In [1]: import numpy as np

In [2]: np.set_printoptions(suppress=True, linewidth=100)

In [3]: q, _ = np.linalg.qr(np.array([[-0.6, 0.4, 0.8, 1.6],
   ...:     [0.1, 1.1, -0.7, 0.7],
   ...:     [-0.9, 0.3, -0.5, 1.3],
   ...:     [-0.1, -2.0, -0.8, -1.0]]))

In [4]: w = np.array([9, 6, 6, 3])

In [5]: m1 = q @ np.diag(w) @ q.T

In [6]: m1.round(2)
Out[6]: 
array([[ 5.75, -1.2 ,  2.1 , -0.55],
       [-1.2 ,  5.07,  0.44, -0.66],
       [ 2.1 ,  0.44,  7.58,  0.67],
       [-0.55, -0.66,  0.67,  5.6 ]])

In [7]: w, vecs = np.linalg.eigh(m1)

In [8]: vec = np.array([7, 3, 3, 7])

In [9]: np.round(vec @ m1 @ vec / (vec @ vec), 2), round(float(w[0]), 2), round(w[-1], 2)
Out[9]: (np.float64(5.71), 3.0, np.float64(9.0))

In [10]: np.round(vecs * np.abs(w) @ vecs.T, 2)
Out[10]: 
array([[ 5.75, -1.2 ,  2.1 , -0.55],
       [-1.2 ,  5.07,  0.44, -0.66],
       [ 2.1 ,  0.44,  7.58,  0.67],
       [-0.55, -0.66,  0.67,  5.6 ]])

In [11]: round(np.abs(m1).sum(axis=1).max(), 2), round(float(np.abs(w).max()), 2)
Out[11]: (np.float64(10.78), 9.0)

In [12]: round(vec @ m1 @ vec, 2)
Out[12]: np.float64(662.1)

In [13]: hat = np.triu(np.array([[2, 8, 0, 7], [0, 8, 0, 5], [5, 4, 3, 8], [0, 9, 5, 7]]), 1) + np.eye(4)

In [14]: out = hat @ m1 @ np.linalg.inv(hat)

In [15]: np.linalg.matrix_rank(out)
Out[15]: np.int64(4)

In [16]: np.trace(out), np.trace(m1)
Out[16]: (np.float64(24.0), np.float64(24.0))

In [17]: rng = np.random.default_rng(68)

In [18]: out = m1 + rng.integers(-2, 3, (4, 3)) @ rng.integers(-2, 3, (3, 4))

In [19]: out.round(2)
Out[19]: 
array([[ 5.75, -1.2 ,  2.1 , -0.55],
       [-6.2 , -1.93, -0.56,  2.34],
       [-3.9 , -6.56,  2.58,  0.67],
       [-5.55, -5.66, -2.33,  4.6 ]])

In [20]: np.round(np.linalg.svd(out - m1, compute_uv=False), 2) + 0
Out[20]: array([15.43,  3.86,  1.04,  0.  ])

In [21]: np.linalg.matrix_rank(out - m1, tol=1e-8)
Out[21]: np.int64(3)

In [22]: np.abs(out - m1).sum(axis=1)
Out[22]: array([ 0., 16., 18., 14.])
